% python3 -q
>>> import numpy as np
>>> import numpy.linalg as la
>>> np.set_printoptions(precision=2, suppress=True, linewidth=200, floatmode="fixed")
>>> def tidy(a):
...     return np.round(a, 2) + 0
... 
>>> data = np.loadtxt("layer19.csv", delimiter=",")
>>> tidy(data)
array([[ 0.49,  0.51,  0.71],
       [ 0.51,  0.49, -0.71],
       [ 0.71, -0.71,  0.01]])
>>> x = np.array([-1, 0, 1])
>>> tidy(la.det(data))
np.float64(-1.0)
>>> tidy(np.sort(np.abs(np.degrees(np.angle(la.eigvals(data))))))
array([  0.00,   0.00, 180.00])
>>> tidy(la.norm(x)), tidy(la.norm(data @ x))
(np.float64(1.41), np.float64(1.41))
>>> tidy(la.inv(data))
array([[ 0.49,  0.51,  0.71],
       [ 0.51,  0.49, -0.71],
       [ 0.71, -0.71,  0.01]])
>>> 3 - la.matrix_rank(data - np.eye(3), tol=1e-8)
np.int64(2)
>>> tidy(data.T @ (data @ x))
array([-1.00,  0.00,  1.00])
>>> tidy(np.abs(la.eigvals(data)))
array([1.00, 1.00, 1.00])
>>> O = data.astype(float).copy()
>>> for j in range(3):
...     O[:, j] -= O[:, :j] @ (O[:, :j].T @ O[:, j])
...     O[:, j] /= la.norm(O[:, j])
... 
>>> tidy(O)
array([[ 0.49,  0.51,  0.71],
       [ 0.51,  0.49, -0.71],
       [ 0.71, -0.71,  0.01]])
>>> P = np.triu(np.array([[-4, 1, 1], [-2, -2, 5], [3, -5, -4]]), 1) + np.eye(3)
>>> out = P @ O @ la.inv(P)
>>> tidy(out)
array([[ 1.71, -1.41,  5.37],
       [ 4.04, -7.08, 30.71],
       [ 0.71, -1.41,  6.37]])
>>> tidy(np.poly(out))
array([ 1.00, -1.00, -1.00,  1.00])
>>> tidy(la.det(out))
np.float64(-1.0)
>>> la.matrix_rank(out, rtol=0.1)
np.int64(1)
>>> np.argsort(-la.norm(out, axis=0).round(6), kind="stable")[:3]
array([2, 1, 0])
>>> la.cond(out) > 100
np.True_
>>> E = np.load("x.npy")
>>> E
array([[ 0,  0, -1],
       [ 0,  1,  0],
       [ 1,  0,  2]])
>>> # 2 blocks once reordered
>>> np.allclose(E @ E.T, E.T @ E)
False
>>> E.inv()
Traceback (most recent call last):
  File "<python-input-29>", line 1, in <module>
    E.inv()
    ^^^^^
AttributeError: 'numpy.ndarray' object has no attribute 'inv'
>>> tidy(np.sort(np.abs(la.eigvals(E))))
array([1.00, 1.00, 1.00])
>>> la.matrix_power(E, 3)
array([[-2,  0, -3],
       [ 0,  1,  0],
       [ 3,  0,  4]])
>>> tidy(np.abs(la.eigvals(E)).max())
np.float64(1.0)
>>> assert E == E.T
Traceback (most recent call last):
  File "<python-input-33>", line 1, in <module>
    assert E == E.T
           ^^^^^^^^
ValueError: The truth value of an array with more than one element is ambiguous. Use a.any() or a.all()
>>> A = np.load("mat.npy")
>>> tidy(A)
array([[ 0.18, -0.11,  0.33, -0.17],
       [-0.11,  0.07, -0.20,  0.10],
       [ 0.33, -0.20,  0.60, -0.30],
       [-0.17,  0.10, -0.30,  0.15]])
>>> rk = la.matrix_rank(A)
>>> rk
np.int64(1)
>>> N = la.svd(A)[2][rk:].T
>>> [int(la.matrix_rank(A[:i])) for i in range(1, len(A) + 1)]
[1, 1, 1, 1]
>>> [int(la.matrix_rank(A[:, :j + 1])) for j in range(4)]
[1, 1, 1, 1]
>>> [int(la.matrix_rank(np.delete(A, i, axis=0))) for i in range(4)]
[1, 1, 1, 1]
>>> tidy(np.poly(A))
array([ 1.00, -1.00,  0.00,  0.00,  0.00])
>>> tidy(np.kron(np.eye(2, dtype=int), A))
array([[ 0.18, -0.11,  0.33, -0.17,  0.00,  0.00,  0.00,  0.00],
       [-0.11,  0.07, -0.20,  0.10,  0.00,  0.00,  0.00,  0.00],
       [ 0.33, -0.20,  0.60, -0.30,  0.00,  0.00,  0.00,  0.00],
       [-0.17,  0.10, -0.30,  0.15,  0.00,  0.00,  0.00,  0.00],
       [ 0.00,  0.00,  0.00,  0.00,  0.18, -0.11,  0.33, -0.17],
       [ 0.00,  0.00,  0.00,  0.00, -0.11,  0.07, -0.20,  0.10],
       [ 0.00,  0.00,  0.00,  0.00,  0.33, -0.20,  0.60, -0.30],
       [ 0.00,  0.00,  0.00,  0.00, -0.17,  0.10, -0.30,  0.15]])
>>> tidy(np.einsum("ii->", A))
np.float64(1.0)
>>> tidy(la.eigvals(A))
array([0.00, 1.00, 0.00, 0.00])
>>> np.argsort(-la.norm(A, axis=0).round(6), kind="stable")[:3]
array([2, 0, 3])
>>> la.cond(A) > 100
np.True_
>>> tidy(la.norm(A, 2) / la.norm(A))
np.float64(1.0)
>>> w, V = la.eigh(A)
>>> x = np.array([2, 0, 2, 2])
>>> tidy(x @ A @ x / (x @ x)), tidy(w[0]), w[-1]
(np.float64(0.22), np.float64(0.0), np.float64(1.0))
>>> tidy(V * np.abs(w) @ V.T)
array([[ 0.18, -0.11,  0.33, -0.17],
       [-0.11,  0.07, -0.20,  0.10],
       [ 0.33, -0.20,  0.60, -0.30],
       [-0.17,  0.10, -0.30,  0.15]])
>>> tidy(V * np.maximum(w, 0) @ V.T)
array([[ 0.18, -0.11,  0.33, -0.17],
       [-0.11,  0.07, -0.20,  0.10],
       [ 0.33, -0.20,  0.60, -0.30],
       [-0.17,  0.10, -0.30,  0.15]])
>>> tidy(la.eigvalsh(A[1:, 1:]))
array([0.00, 0.00, 0.82])
>>> tidy(np.abs(A).sum(axis=1).max()), np.abs(w).max()
(np.float64(1.43), np.float64(1.0))
>>> def softmax(z):
...     e = np.exp(z - z.max(axis=-1, keepdims=True))
...     return e / e.sum(axis=-1, keepdims=True)
... 
>>> tidy(softmax(A[2]))
array([0.29, 0.17, 0.38, 0.16])
>>> tidy(softmax(A[2] + 4))
array([0.29, 0.17, 0.38, 0.16])
>>> scores = A @ A.T / np.sqrt(4)
>>> softmax(scores).round(6).argmax(axis=1)
array([2, 3, 2, 3])
>>> tidy(softmax(scores)[2] @ A)
array([ 0.10, -0.06,  0.18, -0.09])
>>> M = np.load("data.npy")
>>> M
array([[0.00, 0.00, 2.00],
       [0.00, 0.00, 0.00],
       [2.00, 0.00, 0.00]])
>>> Uu, sv, Vh = la.svd(M, full_matrices=False)
>>> np.allclose(Uu * sv @ Vh, M)
True
>>> tidy(np.sqrt((sv ** 2).sum())), tidy(la.norm(M))
(np.float64(2.83), np.float64(2.83))
>>> sv = 10 * 0.7 ** np.arange(3)
>>> rng = np.random.default_rng(675)
>>> feats = rng.normal(size=(15, 3)) * rng.permutation(sv)
>>> tidy(feats)
array([[ -4.34,  -6.43,  -5.68],
       [-15.94,  -2.25,   3.31],
       [  1.29,  -4.73, -11.21],
       [  2.55,  -2.43,  -6.99],
       [  0.85,   8.10,   0.24],
       [  0.76,   2.39,   2.38],
       [  6.11,   5.64,  -7.12],
       [ -5.71,   0.18, -18.23],
       [  6.65,   3.66,   7.29],
       [-11.04,   2.78,   3.16],
       [ -9.23,  -6.03,  -8.54],
       [  9.27,   1.01,   2.36],
       [  2.95,  -2.96, -18.21],
       [ -4.14,   6.27,  -2.54],
       [ -2.29,  -0.78,   5.06]])
>>> P = feats @ la.solve(feats.T @ feats, feats.T)
>>> tidy(np.diag(P))
array([0.15, 0.37, 0.16, 0.07, 0.27, 0.02, 0.25, 0.40, 0.11, 0.25, 0.22, 0.12, 0.32, 0.25, 0.04])
>>> tidy(la.eigvalsh(P))
array([0.00, 0.00, 0.00, 0.00, 0.00, 0.00, 0.00, 0.00, 0.00, 0.00, 0.00, 0.00, 1.00, 1.00, 1.00])
>>> la.matrix_rank(np.eye(15) - P)
np.int64(12)
>>> cen = feats - feats.mean(axis=1)
Traceback (most recent call last):
  File "<python-input-75>", line 1, in <module>
    cen = feats - feats.mean(axis=1)
          ~~~~~~^~~~~~~~~~~~~~~~~~~~
ValueError: operands could not be broadcast together with shapes (15,3) (15,) 
>>> cen = feats - feats.mean(axis=0)
>>> Uu, sv, Vh = la.svd(cen, full_matrices=False)
>>> np.abs(Uu[:, 0]).argmax()
np.int64(12)
>>> la.matrix_rank(cen)
np.int64(3)
>>> tidy(np.abs(Vh[-1]))
array([0.25, 0.93, 0.27])
>>> np.searchsorted(np.cumsum(sv ** 2) / (sv ** 2).sum(), 0.9) + 1
np.int64(3)
>>> tidy((sv ** 2).sum() ** 2 / (sv ** 4).sum())
np.float64(2.37)
>>> tidy(sv)
array([31.20, 26.81, 13.85])
>>> (np.sign(Uu[:, 0]) == np.sign(Uu[0, 0])).astype(int)
array([1, 0, 1, 1, 0, 0, 1, 1, 0, 0, 1, 0, 1, 0, 0])
